% python3 -q
>>> import numpy as np
>>> np.set_printoptions(suppress=True, linewidth=100)
>>> X = np.load("a.npy")
>>> X
array([[10,  0],
       [-3,  9]])
>>> w, vecs = np.linalg.eig(X)
>>> np.round(np.sort(np.linalg.eigvals(X.T)), 3)
array([ 9., 10.])
>>> np.round(np.sort(np.linalg.eigvals(X @ X)), 3)
array([ 81., 100.])
>>> np.round(np.linalg.det(X), 3)
np.float64(90.0)
>>> np.allclose(X @ X.T, X.T @ X)
False
>>> np.allclose(X, X.T)
False
>>> X @ X
array([[100,   0],
       [-57,  81]])
>>> np.trace(X)
np.int64(19)
>>> (X - X.T) / 2
array([[ 0. ,  1.5],
       [-1.5,  0. ]])
>>> X @ X
array([[100,   0],
       [-57,  81]])
>>> np.linalg.matrix_rank(X - X[0, 0] * np.eye(2))
np.int64(1)
>>> np.prod(np.diag(X)), np.round(np.linalg.det(X), 3)
(np.int64(90), np.float64(90.0))
>>> [int(np.linalg.matrix_rank(np.linalg.matrix_power(X, p))) for p in range(1, 3)]
[2, 2]
>>> np.einsum("ii->", X)
np.int64(19)
>>> round(np.linalg.det(X.T), 3)
np.float64(90.0)
>>> np.poly(X)
array([  1., -19.,  90.])
>>> np.kron(np.eye(2, dtype=int), X)
array([[10,  0,  0,  0],
       [-3,  9,  0,  0],
       [ 0,  0, 10,  0],
       [ 0,  0, -3,  9]])
>>> rng = np.random.default_rng(65)
>>> idx = rng.integers(0, 3, 3)
>>> data = np.array([[-3, 0, -1], [0, 1, 2], [-1, 3, 2]]) * (idx[:, None] == idx)
>>> data
array([[-3,  0,  0],
       [ 0,  1,  0],
       [ 0,  0,  2]])
>>> x = np.array([1, 1])
>>> target = X @ x
>>> target
array([10,  6])
>>> np.round(np.linalg.solve(X, target), 3)
array([1., 1.])
>>> np.round(np.linalg.solve(X, target + X[:, 1]), 3)
array([1., 2.])
>>> np.round(np.linalg.solve(X, 4 * target), 3)
array([4., 4.])
>>> np.round(np.linalg.solve(X.T, X[0]), 3)
array([1., 0.])
>>> w, vecs = np.linalg.eig(data)
>>> np.prod(w)
np.float64(-6.0)
>>> data @ vecs[:, 0] - w[0] * vecs[:, 0]
array([0., 0., 0.])
>>> np.round(np.sort(np.linalg.eigvals(data.T)), 3)
array([-3.,  1.,  2.])
>>> np.round(np.sort(np.linalg.eigvals(data @ data)), 3)
array([1., 4., 9.])
>>> M = np.load("data.npy")
>>> M
array([[-3.714, -3.664,  4.851],
       [-3.504, -3.862,  4.254],
       [-4.354, -4.48 ,  5.03 ],
       [-4.232, -3.802,  5.259],
       [-4.19 , -4.236,  4.987],
       [-3.962, -3.342,  4.97 ],
       [-5.048, -5.227, -4.017],
       [-5.199, -4.515, -4.227],
       [-5.022, -4.673, -4.267],
       [-5.529, -5.207, -4.25 ],
       [-5.315, -4.941, -3.788],
       [-4.658, -5.145, -4.04 ],
       [-0.797,  1.197,  3.547],
       [-1.455,  1.086,  4.282],
       [-1.256,  0.527,  3.899],
       [-0.856,  0.91 ,  4.005],
       [-1.081,  0.798,  3.356],
       [-0.931,  0.954,  3.835]])
>>> C = M[[14, 3]].astype(float)
>>> for _ in range(7):
...     idx = np.linalg.norm(M[:, None] - C, axis=-1).argmin(axis=1)
...     C = np.array([M[idx == j].mean(axis=0) for j in range(2)])
... 
>>> idx
array([1, 1, 1, 1, 1, 1, 1, 1, 1, 1, 1, 1, 0, 0, 0, 0, 0, 0])
>>> np.round(C[1] - C[0], 3)
array([-3.498, -5.337, -3.424])
>>> np.abs(C[1] - C[0]).argmax()
np.int64(1)
>>> dist = np.linalg.norm(M[:, None] - M[None], axis=-1)
>>> dist[:5, :5].round(3)
array([[0.   , 0.663, 1.052, 0.674, 0.756],
       [0.663, 0.   , 1.306, 1.242, 1.071],
       [1.052, 1.306, 0.   , 0.726, 0.297],
       [0.674, 1.242, 0.726, 0.   , 0.514],
       [0.756, 1.071, 0.297, 0.514, 0.   ]])
>>> dist.mean(axis=1).argmax()
np.int64(9)
>>> np.flatnonzero(dist[0] < dist.mean() / 2)
array([0, 1, 2, 3, 4, 5])
>>> np.unravel_index(dist.round(6).argmax(), dist.shape)
(np.int64(9), np.int64(13))
>>> dist.shape
(18, 18)
>>> dist[0].round(6).argsort(kind="stable")[:4]
array([0, 5, 1, 3])
>>> np.linalg.matrix_rank(dist ** 2)
np.int64(5)
>>> (dist + 1e9 * np.eye(18)).round(6).argmin(axis=1)
array([ 5,  0,  4,  4,  2,  0, 11,  8,  7,  6,  6,  6, 17, 15, 17, 17, 17, 15])
>>> q, vecs = np.linalg.qr(M[:, :2])[0], np.linalg.qr(M[:, 2:])[0]
>>> sigma = np.linalg.svd(q.T @ vecs, compute_uv=False)
>>> np.round(np.degrees(np.arccos(sigma.clip(0, 1))), 3)
array([61.057])
>>> sigma.round(3)
array([0.484])
>>> Xc = M - M.mean(axis=0)
>>> vecs = np.linalg.svd(Xc)[2][:2]
>>> B = Xc - Xc @ vecs.T @ vecs
>>> np.round(B.std(axis=0), 3)
array([0.203, 0.127, 0.01 ])
>>> np.round((Xc @ vecs.T).std(axis=0), 3)
array([4.546, 2.243])
>>> Xc = (M - M.mean(axis=0)) / M.std(axis=0)
>>> Xc.std(axis=0)
array([1., 1., 1.])
>>> c = np.linalg.lstsq(np.delete(Xc, 1, axis=1), Xc[:, 1])[0]
>>> round(1 - np.var(Xc[:, 1] - np.delete(Xc, 1, axis=1) @ c), 3)
np.float64(0.97)
>>> u = np.array([0, 1, 2, 1, 1])
>>> g = np.array([2, 1, 2, 2, -1])
>>> A = u[:, None] + g[None, :]
>>> A
array([[ 2,  1,  2,  2, -1],
       [ 3,  2,  3,  3,  0],
       [ 4,  3,  4,  4,  1],
       [ 3,  2,  3,  3,  0],
       [ 3,  2,  3,  3,  0]])
>>> u, g = A[2], A[1]
>>> u @ u
np.int64(58)
>>> u @ g
np.int64(42)
>>> pr = (u @ g) / (u @ u) * u
>>> np.round(g - pr, 3)
array([ 0.103, -0.172,  0.103,  0.103, -0.724])
>>> np.round(np.linalg.norm(u + g) ** 2 + np.linalg.norm(u - g) ** 2, 3)
np.float64(178.0)
>>> np.outer(u, g)
array([[12,  8, 12, 12,  0],
       [ 9,  6,  9,  9,  0],
       [12,  8, 12, 12,  0],
       [12,  8, 12, 12,  0],
       [ 3,  2,  3,  3,  0]])
>>> np.linalg.matrix_rank(np.outer(u, g))
np.int64(1)
>>> left, sigma, vt = np.linalg.svd(A, full_matrices=False)
>>> np.abs(left[:, 0]).round(6).argmax()
np.int64(2)
>>> np.round(left.T @ left, 3) + 0
array([[1., 0., 0., 0., 0.],
       [0., 1., 0., 0., 0.],
       [0., 0., 1., 0., 0.],
       [0., 0., 0., 1., 0.],
       [0., 0., 0., 0., 1.]])
>>> np.round(sigma / sigma[0], 3) + 0
array([1.   , 0.113, 0.   , 0.   , 0.   ])
>>> np.round(vt @ vt.T, 3) + 0
array([[1., 0., 0., 0., 0.],
       [0., 1., 0., 0., 0.],
       [0., 0., 1., 0., 0.],
       [0., 0., 0., 1., 0.],
       [0., 0., 0., 0., 1.]])
>>> (sigma > 1e-8).sum()
np.int64(2)
>>> np.round(np.cumsum(sigma ** 2) / np.sum(sigma ** 2), 3)
array([0.987, 1.   , 1.   , 1.   , 1.   ])
